$ python3 -q
>>> import numpy as np
>>> np.set_printoptions(suppress=True, linewidth=200)
>>> data = np.loadtxt("mat.csv", delimiter=",")
>>> data
array([[-3.,  1.,  3.,  4., -5.,  2.,  5.,  0., -3., -3.,  3.],
       [ 1.,  4.,  3.,  4.,  2.,  1., -4., -1., -5.,  5., -4.],
       [ 2.,  1., -4., -5.,  3., -3.,  1.,  2., -3.,  4.,  0.],
       [ 0., -3.,  5.,  2.,  5.,  1.,  1., -1.,  3., -2., -1.],
       [-4.,  5.,  0.,  2.,  5.,  0., -4.,  2.,  1.,  2., -1.],
       [-5., -4., -2.,  3.,  4., -2., -1.,  2.,  4., -1., -5.],
       [ 2., -5., -4.,  3., -4., -2., -3.,  5., -3.,  3.,  4.],
       [ 2.,  4., -5., -2.,  3.,  4.,  0.,  0.,  5., -3.,  1.],
       [ 4.,  3., -2.,  2.,  2., -4.,  2.,  2., -4., -1.,  3.],
       [ 5.,  4.,  3., -3.,  4., -5.,  1.,  2.,  0., -5.,  3.],
       [-2., -2.,  1.,  4.,  2.,  4., -5.,  2.,  5.,  1.,  3.]])
>>> x = np.array([1, 2, 1, 1, 1, 0, 1, 0, 1, 2, 3])
>>> data @ np.eye(11)[1]
array([ 1.,  4.,  1., -3.,  5., -4., -5.,  4.,  3.,  4., -2.])
>>> data @ np.ones(11)
array([ 4.,  6., -2., 10.,  8., -7., -4.,  9.,  7.,  9., 13.])
>>> data * x
array([[ -3.,   2.,   3.,   4.,  -5.,   0.,   5.,   0.,  -3.,  -6.,   9.],
       [  1.,   8.,   3.,   4.,   2.,   0.,  -4.,  -0.,  -5.,  10., -12.],
       [  2.,   2.,  -4.,  -5.,   3.,  -0.,   1.,   0.,  -3.,   8.,   0.],
       [  0.,  -6.,   5.,   2.,   5.,   0.,   1.,  -0.,   3.,  -4.,  -3.],
       [ -4.,  10.,   0.,   2.,   5.,   0.,  -4.,   0.,   1.,   4.,  -3.],
       [ -5.,  -8.,  -2.,   3.,   4.,  -0.,  -1.,   0.,   4.,  -2., -15.],
       [  2., -10.,  -4.,   3.,  -4.,  -0.,  -3.,   0.,  -3.,   6.,  12.],
       [  2.,   8.,  -5.,  -2.,   3.,   0.,   0.,   0.,   5.,  -6.,   3.],
       [  4.,   6.,  -2.,   2.,   2.,  -0.,   2.,   0.,  -4.,  -2.,   9.],
       [  5.,   8.,   3.,  -3.,   4.,  -0.,   1.,   0.,   0., -10.,   9.],
       [ -2.,  -4.,   1.,   4.,   2.,   0.,  -5.,   0.,   5.,   2.,   9.]])
>>> np.sign((data @ x).round(6))
array([ 1.,  1.,  1.,  1.,  1., -1., -1.,  1.,  1.,  1.,  1.])
>>> W0 = np.load("block6.npy")
>>> W0
array([[ -2,  -2,  -2,  -2,  -2,  -2,  -2,  -2,  -2,  -2,  -2],
       [ -2,  -4,  -4,  -4,  -4,  -4,  -4,  -4,  -4,  -4,  -4],
       [ -2,  -4,  -6,  -6,  -6,  -6,  -6,  -6,  -6,  -6,  -6],
       [ -2,  -4,  -6,  -8,  -8,  -8,  -8,  -8,  -8,  -8,  -8],
       [ -2,  -4,  -6,  -8, -10, -10, -10, -10, -10, -10, -10],
       [ -2,  -4,  -6,  -8, -10, -12, -12, -12, -12, -12, -12],
       [ -2,  -4,  -6,  -8, -10, -12, -14, -14, -14, -14, -14],
       [ -2,  -4,  -6,  -8, -10, -12, -14, -16, -16, -16, -16],
       [ -2,  -4,  -6,  -8, -10, -12, -14, -16, -18, -18, -18],
       [ -2,  -4,  -6,  -8, -10, -12, -14, -16, -18, -20, -20],
       [ -2,  -4,  -6,  -8, -10, -12, -14, -16, -18, -20, -22]])
>>> vals, evecs = np.linalg.eigh(W0)
>>> x = np.array([-1, -1, 3, 2, 1, -1, 1, 3, -4, 1, -3])
>>> x @ W0 @ x
np.int64(-178)
>>> np.linalg.norm(W0, axis=1).argmax()
np.int64(10)
>>> W0[10] @ W0[9]
np.int64(1980)
>>> round(float(np.linalg.norm(W0, 2)), 2)
107.36
>>> round(float(np.linalg.norm(W0, "nuc")), 2)
132.0
>>> np.round(np.linalg.norm(W0, axis=1), 2)
array([ 6.63, 12.81, 18.55, 23.83, 28.64, 32.92, 36.66, 39.8 , 42.28, 44.05, 44.99])
>>> round(float(np.linalg.norm(W0[10], 1)), 2), np.round(np.linalg.norm(W0[10], np.inf), 2)
(132.0, np.float64(22.0))
>>> x = np.array([2, 2, 0, -2, -2, 1, -3, -1, -3, -2, -3])
>>> y = W0 @ x
>>> beta, lr = np.zeros(11), 1 / np.linalg.norm(W0, 2) ** 2
>>> for i in range(50):
...     beta -= lr * W0.T @ (W0 @ beta - y)
...     if i % 10 == 0: print(i, round(np.linalg.norm(W0 @ beta - y), 2))
... 
0 24.03
10 21.44
20 19.2
30 17.26
40 15.58
>>> beta.round(2)
array([-0.08, -0.22, -0.44, -0.71, -1.  , -1.3 , -1.61, -1.89, -2.14, -2.31, -2.41])
>>> np.round(np.linalg.cond(W0), 2)
np.float64(210.75)
